$ python -q
>>> import numpy as np
>>> from numpy import linalg as LA
>>> np.set_printoptions(precision=2, suppress=True, linewidth=200, floatmode="fixed")
>>> rng = np.random.default_rng(2791)
>>> E = rng.normal(size=(21, 3)) + 20 * np.array([3, 3, 0])
>>> E
array([[62.32, 62.04,  0.01],
       [59.52, 61.64,  0.76],
       [61.37, 60.95,  0.55],
       [60.01, 59.45,  0.61],
       [60.27, 60.94,  1.34],
       [60.69, 60.01,  0.28],
       [58.05, 60.50,  0.94],
       [59.90, 58.26, -1.28],
       [60.19, 61.21,  1.04],
       [59.76, 61.27,  2.51],
       [60.74, 60.66,  0.62],
       [58.72, 57.85,  0.88],
       [59.40, 61.04,  1.15],
       [59.84, 59.81,  0.38],
       [58.66, 58.46, -0.91],
       [59.89, 60.46, -0.83],
       [60.91, 60.71,  0.21],
       [59.99, 59.45, -0.14],
       [60.17, 60.00,  0.68],
       [60.18, 59.84, -0.39],
       [60.49, 61.17, -1.37]])
>>> A2 = np.c_[E[:, :1] @ np.array([[5]]), np.array([-5, 3, -1, -4, -4, 3, -4, 1, -1, -3, 4, 4, 5, 4, 0, -1, -1, 1, -3, -2, 4])]
>>> A2
array([[311.62,  -5.00],
       [297.62,   3.00],
       [306.85,  -1.00],
       [300.03,  -4.00],
       [301.35,  -4.00],
       [303.45,   3.00],
       [290.24,  -4.00],
       [299.48,   1.00],
       [300.93,  -1.00],
       [298.81,  -3.00],
       [303.69,   4.00],
       [293.61,   4.00],
       [296.99,   5.00],
       [299.18,   4.00],
       [293.32,   0.00],
       [299.47,  -1.00],
       [304.53,  -1.00],
       [299.96,   1.00],
       [300.83,  -3.00],
       [300.91,  -2.00],
       [302.46,   4.00]])
>>> LA.norm(LA.qr(E)[0].T @ A2, axis=0) ** 2 / ((A2 ** 2).sum(axis=0) + 1e-12)
array([1.00, 0.04])
>>> LA.matrix_rank(A2)
np.int64(2)
>>> LA.matrix_rank(np.c_[E, A2])
np.int64(4)
>>> A = np.array([[2, 4, 4, 0, 1, 0, 1],
...     [4, 2, 4, 4, 0, 1, 0],
...     [4, 4, 2, 4, 4, 0, 1],
...     [0, 4, 4, 2, 4, 4, 0],
...     [1, 0, 4, 4, 2, 4, 4],
...     [0, 1, 0, 4, 4, 2, 4],
...     [1, 0, 1, 0, 4, 4, 2]])
>>> f = np.array([3, 5, -3, -5, 2, -4, -3])
>>> A2 = A + np.outer(f, np.eye(7)[0])
>>> LA.matrix_rank(A2 - A)
np.int64(1)
>>> LA.matrix_rank(LA.inv(A2) - LA.inv(A), tol=1e-8)
np.int64(1)
>>> evals, vecs = LA.eigh(A)
>>> vec = np.array([2, 1, 0, 1, 3, 0, 0])
>>> vec @ A @ vec
np.int64(90)
>>> np.abs(A).sum(axis=1).max(), round(np.abs(evals).max(), 2)
(np.int64(19), np.float64(16.26))
>>> (np.sign(vecs[:, -1].round(6)) == np.sign(vecs[0, -1].round(6))).astype(int)
array([1, 1, 1, 1, 1, 1, 1])
>>> A2 = A[0, 0] * A[1:] - np.outer(A[1:, 0], A[0])
>>> A2
array([[  0, -12,  -8,   8,  -4,   2,  -4],
       [  0,  -8, -12,   8,   4,   0,  -2],
       [  0,   8,   8,   4,   8,   8,   0],
       [  0,  -4,   4,   8,   3,   8,   7],
       [  0,   2,   0,   8,   8,   4,   8],
       [  0,  -4,  -2,   0,   7,   8,   3]])
>>> np.flatnonzero(~A2.round(6).any(axis=1))
array([], dtype=int64)
>>> A[:, 0] / A[0, 0]
array([1.00, 2.00, 2.00, 0.00, 0.50, 0.00, 0.50])
>>> m1 = np.loadtxt("m.csv", delimiter=",")
>>> m1
array([[ 3.00,  2.00, -4.00],
       [ 1.00, -3.00,  2.00],
       [-2.00,  2.00, -1.00]])
>>> np.abs(LA.svd(m1)[2][-1])
array([0.42, 0.64, 0.65])
>>> round(float(LA.norm(m1, 2) / LA.norm(m1)), 2)
0.84
>>> LA.cond(m1) > 100
np.False_
>>> LA.matrix_rank(m1, rtol=0.1)
np.int64(2)
>>> M = np.array([[25.01, 32.01, 2.99, 9.02, 30.01, 19.01, 17.0, 17.01],
...     [17.01, 27.0, 3.99, 12.0, 14.02, 5.98, 10.0, 10.03],
...     [17.98, 29.04, 3.97, 6.0, 25.97, 12.99, 11.99, 17.98],
...     [21.98, 31.0, -0.04, 10.03, 19.99, 21.01, 21.97, 12.03],
...     [10.02, 16.0, 0.02, 5.99, 6.97, 8.97, 11.0, 4.99],
...     [10.97, 19.99, 0.0, 1.99, 16.0, 15.01, 14.01, 11.99]])
>>> [round(float(x), 2) for x in LA.svd(M, compute_uv=False)[:3]]
[111.25, 13.41, 12.71]
>>> f = np.array([-1, 2])
>>> np.cross(M[4, :3], M[1, :3])
array([ 63.30, -39.64,  -1.62])
>>> np.polyval(f, M[4])
array([ -8.02, -14.00,   1.98,  -3.99,  -4.97,  -6.97,  -9.00,  -2.99])
>>> np.convolve(M[4], f)
array([-10.02,   4.04,  31.98,  -5.95,   5.01,   4.97,   6.94,  17.01,   9.98])
>>> left, s, Vt = LA.svd(M)
>>> s
array([111.25,  13.41,  12.71,   5.19,   0.06,   0.03])
>>> A2 = left[:, :4] @ np.diag(s[:4]) @ Vt[:4]
>>> LA.matrix_rank(A2)
np.int64(4)
>>> np.round(LA.norm(M - A2) / LA.norm(M), 2)
np.float64(0.0)
>>> round(float(LA.norm(M - A2, 2)), 2), np.round(s[4], 2)
(0.06, np.float64(0.06))
>>> X = np.loadtxt("sample11.csv", delimiter=",")
>>> X
array([[ 2.30,  2.60, -1.30],
       [ 3.79,  5.57, -2.79],
       [-0.50, -3.01,  1.50],
       [ 1.96,  1.93, -0.96],
       [ 1.47,  0.95, -0.47],
       [ 1.67,  1.34, -0.67],
       [ 1.15,  0.29, -0.15],
       [-0.11, -2.22,  1.11],
       [ 3.44,  4.87, -2.44],
       [ 0.01, -1.97,  0.99],
       [ 1.98,  1.96, -0.98],
       [ 2.36,  2.72, -1.36],
       [ 0.50, -1.00,  0.50],
       [-0.65, -3.30,  1.65],
       [ 0.98, -0.04,  0.02],
       [ 1.48,  0.97, -0.48],
       [-0.12, -2.24,  1.12],
       [ 1.41,  0.82, -0.41],
       [ 0.97, -0.06,  0.03],
       [ 2.68,  3.35, -1.68],
       [ 0.43, -1.13,  0.57],
       [ 0.75, -0.50,  0.25],
       [ 0.82, -0.37,  0.18],
       [ 1.10,  0.21, -0.10],
       [ 0.47, -1.07,  0.53],
       [ 1.83,  1.65, -0.83],
       [ 0.40, -1.19,  0.60],
       [ 2.43,  2.86, -1.43],
       [-1.68, -5.36,  2.68],
       [ 0.03, -1.95,  0.97],
       [ 0.59, -0.82,  0.41],
       [ 2.04,  2.08, -1.04],
       [ 1.87,  1.74, -0.87],
       [-0.29, -2.58,  1.29],
       [ 1.76,  1.53, -0.76]])
>>> cen = X - X.mean(axis=0)
>>> left, s, Vt = LA.svd(cen, full_matrices=False)
>>> np.abs(Vt[0]).argmax()
np.int64(1)
>>> np.searchsorted(np.cumsum(s ** 2) / (s ** 2).sum(), 0.9) + 1
np.int64(1)
>>> np.round(cen.mean(axis=0), 2) + 0
array([0.00, 0.00, 0.00])
>>> Vt[0] * np.sign(Vt[0, np.abs(Vt[0]).argmax()])
array([ 0.41,  0.82, -0.41])
>>> s.round(2) + 0
array([16.86,  0.00,  0.00])
>>> np.abs(left[:, 0]).argmax()
np.int64(28)
>>> (s ** 2).sum() ** 2 / (s ** 4).sum()
np.float64(1.0)
>>> cen = X - X.mean(axis=0)
>>> vecs = LA.svd(cen)[2][:2]
>>> A2 = cen - cen @ vecs.T @ vecs
>>> np.round(A2.std(axis=0), 2) + 0
array([0.00, 0.00, 0.00])
>>> np.round(LA.norm(A2) / LA.norm(cen), 2)
np.float64(0.0)
>>> np.diag(vecs.T @ vecs)
array([1.00, 0.80, 0.20])
>>> feats = np.load("block10.npy")
>>> feats
array([[ 2, -3, -1, -3, -1],
       [-3,  5,  3,  4,  2],
       [-1,  3,  5,  0,  2],
       [-3,  4,  0,  5,  1],
       [-1,  2,  2,  1,  1]])
>>> evals, vecs = LA.eigh(feats)
>>> evals.round(2) + 0
array([ 0.00,  0.00,  0.00,  5.39, 12.61])
>>> round(evals.sum(), 2), np.trace(feats)
(np.float64(18.0), np.int64(18))
